% python3 -q
>>> import numpy as np
>>> np.set_printoptions(suppress=True, linewidth=160)
>>> def tidy(a):
...     return np.round(a, 2) + 0
... 
>>> J = np.minimum.outer(np.arange(1, 10), np.arange(1, 10)) * 4
>>> J
array([[ 4,  4,  4,  4,  4,  4,  4,  4,  4],
       [ 4,  8,  8,  8,  8,  8,  8,  8,  8],
       [ 4,  8, 12, 12, 12, 12, 12, 12, 12],
       [ 4,  8, 12, 16, 16, 16, 16, 16, 16],
       [ 4,  8, 12, 16, 20, 20, 20, 20, 20],
       [ 4,  8, 12, 16, 20, 24, 24, 24, 24],
       [ 4,  8, 12, 16, 20, 24, 28, 28, 28],
       [ 4,  8, 12, 16, 20, 24, 28, 32, 32],
       [ 4,  8, 12, 16, 20, 24, 28, 32, 36]])
>>> (J + J.T) / 2
array([[ 4.,  4.,  4.,  4.,  4.,  4.,  4.,  4.,  4.],
       [ 4.,  8.,  8.,  8.,  8.,  8.,  8.,  8.,  8.],
       [ 4.,  8., 12., 12., 12., 12., 12., 12., 12.],
       [ 4.,  8., 12., 16., 16., 16., 16., 16., 16.],
       [ 4.,  8., 12., 16., 20., 20., 20., 20., 20.],
       [ 4.,  8., 12., 16., 20., 24., 24., 24., 24.],
       [ 4.,  8., 12., 16., 20., 24., 28., 28., 28.],
       [ 4.,  8., 12., 16., 20., 24., 28., 32., 32.],
       [ 4.,  8., 12., 16., 20., 24., 28., 32., 36.]])
>>> print(np.allclose(J, J.T))
True
>>> print(tidy(np.sort(np.abs(np.linalg.eigvals(J)))))
[  1.03   1.12   1.29   1.61   2.18   3.34   6.2   16.59 146.64]
>>> print(np.allclose(J @ J.T, J.T @ J))
True
>>> print(tidy(np.linalg.det(J)))
262144.0
>>> E = np.load("mat.npy")
>>> E
array([[ 1.02,  1.13,  0.06,  2.25],
       [ 0.15,  0.05,  0.08,  0.16],
       [-0.75, -0.7 , -0.05, -1.47],
       [ 1.07,  1.05,  0.04,  2.04],
       [-0.23, -0.11,  0.05, -0.26],
       [ 0.97,  0.95, -0.01,  2.01],
       [ 0.09,  0.14,  0.04,  0.33],
       [-0.24, -0.24, -0.06, -0.63],
       [ 1.47,  1.64, -0.04,  3.12],
       [ 1.89,  1.84,  0.07,  3.83],
       [ 1.42,  1.4 ,  0.06,  2.9 ],
       [ 0.49,  0.53,  0.02,  0.9 ],
       [-2.29, -2.22,  0.05, -4.44],
       [ 1.93,  1.93, -0.08,  3.89],
       [-0.05, -0.09,  0.06, -0.26],
       [-0.39, -0.46, -0.01, -0.77],
       [-2.13, -2.16,  0.  , -4.28],
       [ 1.19,  1.25, -0.04,  2.41],
       [ 0.64,  0.57, -0.02,  1.16],
       [ 1.69,  1.68,  0.08,  3.46],
       [ 0.11,  0.25, -0.03,  0.45]])
>>> ev, evecs = np.linalg.eigh(J)
>>> np.unique(ev.round(6) + 0, return_counts=True)[1]
array([1, 1, 1, 1, 1, 1, 1, 1, 1])
>>> tidy(ev)
array([  1.03,   1.12,   1.29,   1.61,   2.18,   3.34,   6.2 ,  16.59, 146.64])
>>> ev.sum(), np.trace(J)
(np.float64(180.0), np.int64(180))
>>> tidy(evecs.T @ evecs)
array([[1., 0., 0., 0., 0., 0., 0., 0., 0.],
       [0., 1., 0., 0., 0., 0., 0., 0., 0.],
       [0., 0., 1., 0., 0., 0., 0., 0., 0.],
       [0., 0., 0., 1., 0., 0., 0., 0., 0.],
       [0., 0., 0., 0., 1., 0., 0., 0., 0.],
       [0., 0., 0., 0., 0., 1., 0., 0., 0.],
       [0., 0., 0., 0., 0., 0., 1., 0., 0.],
       [0., 0., 0., 0., 0., 0., 0., 1., 0.],
       [0., 0., 0., 0., 0., 0., 0., 0., 1.]])
>>> (ev > 1e-8).sum(), (ev < -1e-8).sum()
(np.int64(9), np.int64(0))
>>> tidy(np.abs(evecs[:, -1]))
array([0.08, 0.15, 0.22, 0.28, 0.34, 0.38, 0.42, 0.44, 0.46])
>>> print(tidy(np.linalg.svd(J, compute_uv=False)))
[146.64  16.59   6.2    3.34   2.18   1.61   1.29   1.12   1.03]
>>> z = E[:, 3] > np.median(E[:, 3])
>>> r0 = E[z].mean(axis=0) - E[~z].mean(axis=0)
>>> z.astype(int)
array([1, 0, 0, 1, 0, 1, 0, 0, 1, 1, 1, 0, 0, 1, 0, 0, 0, 1, 1, 1, 0])
>>> print(np.argsort(-np.abs(r0).round(6), kind="stable"))
[3 0 1 2]
>>> ((E - E.mean(axis=0)) @ r0 > 0).astype(int)
array([1, 0, 0, 1, 0, 1, 0, 0, 1, 1, 1, 1, 0, 1, 0, 0, 0, 1, 1, 1, 0])
>>> M2 = np.linalg.inv(J)
>>> tidy(np.linalg.cond(J))
np.float64(142.67)
>>> tidy(np.linalg.inv(M2))
array([[ 4.,  4.,  4.,  4.,  4.,  4.,  4.,  4.,  4.],
       [ 4.,  8.,  8.,  8.,  8.,  8.,  8.,  8.,  8.],
       [ 4.,  8., 12., 12., 12., 12., 12., 12., 12.],
       [ 4.,  8., 12., 16., 16., 16., 16., 16., 16.],
       [ 4.,  8., 12., 16., 20., 20., 20., 20., 20.],
       [ 4.,  8., 12., 16., 20., 24., 24., 24., 24.],
       [ 4.,  8., 12., 16., 20., 24., 28., 28., 28.],
       [ 4.,  8., 12., 16., 20., 24., 28., 32., 32.],
       [ 4.,  8., 12., 16., 20., 24., 28., 32., 36.]])
>>> print(tidy(np.linalg.det(J) * M2))
[[131072. -65536.      0.      0.      0.      0.      0.      0.      0.]
 [-65536. 131072. -65536.      0.      0.      0.      0.      0.      0.]
 [     0. -65536. 131072. -65536.      0.      0.      0.      0.      0.]
 [     0.      0. -65536. 131072. -65536.      0.      0.      0.      0.]
 [     0.      0.      0. -65536. 131072. -65536.      0.      0.      0.]
 [     0.      0.      0.      0. -65536. 131072. -65536.      0.      0.]
 [     0.      0.      0.      0.      0. -65536. 131072. -65536.      0.]
 [     0.      0.      0.      0.      0.      0. -65536. 131072. -65536.]
 [     0.      0.      0.      0.      0.      0.      0. -65536.  65536.]]
>>> print(np.allclose(M2, J.T))
False
>>> J @ M2
array([[1., 0., 0., 0., 0., 0., 0., 0., 0.],
       [0., 1., 0., 0., 0., 0., 0., 0., 0.],
       [0., 0., 1., 0., 0., 0., 0., 0., 0.],
       [0., 0., 0., 1., 0., 0., 0., 0., 0.],
       [0., 0., 0., 0., 1., 0., 0., 0., 0.],
       [0., 0., 0., 0., 0., 1., 0., 0., 0.],
       [0., 0., 0., 0., 0., 0., 1., 0., 0.],
       [0., 0., 0., 0., 0., 0., 0., 1., 0.],
       [0., 0., 0., 0., 0., 0., 0., 0., 1.]])
>>> print((np.abs(M2) > 1e-9).astype(int))
[[1 1 0 0 0 0 0 0 0]
 [1 1 1 0 0 0 0 0 0]
 [0 1 1 1 0 0 0 0 0]
 [0 0 1 1 1 0 0 0 0]
 [0 0 0 1 1 1 0 0 0]
 [0 0 0 0 1 1 1 0 0]
 [0 0 0 0 0 1 1 1 0]
 [0 0 0 0 0 0 1 1 1]
 [0 0 0 0 0 0 0 1 1]]
>>> dist = np.linalg.norm(E[:, None] - E[None], axis=-1)
>>> np.linalg.matrix_rank(dist ** 2)
np.int64(6)
>>> np.flatnonzero(dist[8] < dist.mean() / 2)
array([ 0,  3,  5,  8,  9, 10, 13, 17, 19])
>>> dist.shape
(21, 21)
>>> (dist + 1e9 * np.eye(21)).round(6).argmin(axis=1)
array([ 3,  6, 15,  5, 14,  3, 20, 15, 10, 13,  8, 18, 16,  9,  4,  7, 12,  0, 11,  8,  6])
>>> np.unravel_index(dist.round(6).argmax(), dist.shape)
(np.int64(12), np.int64(13))
>>> dist[8].round(6).argsort(kind="stable")[:4]
array([ 8, 10, 19,  9])
>>> def softmax(z):
...     e = np.exp(z - z.max(axis=-1, keepdims=True))
...     return e / e.sum(axis=-1, keepdims=True)
... 
>>> tidy(softmax(E[18]))
array([0.24, 0.23, 0.13, 0.41])
>>> tidy(softmax(E[18] + 5))
array([0.24, 0.23, 0.13, 0.41])
>>> tidy(softmax(10 * E[18]))
array([0.01, 0.  , 0.  , 0.99])
>>> print(tidy(softmax(E).sum(axis=1)))
[1. 1. 1. 1. 1. 1. 1. 1. 1. 1. 1. 1. 1. 1. 1. 1. 1. 1. 1. 1. 1.]
>>> scores = E @ E.T / np.sqrt(4)
>>> tidy(softmax(scores)[18] @ E)
array([1.5 , 1.51, 0.01, 3.05])
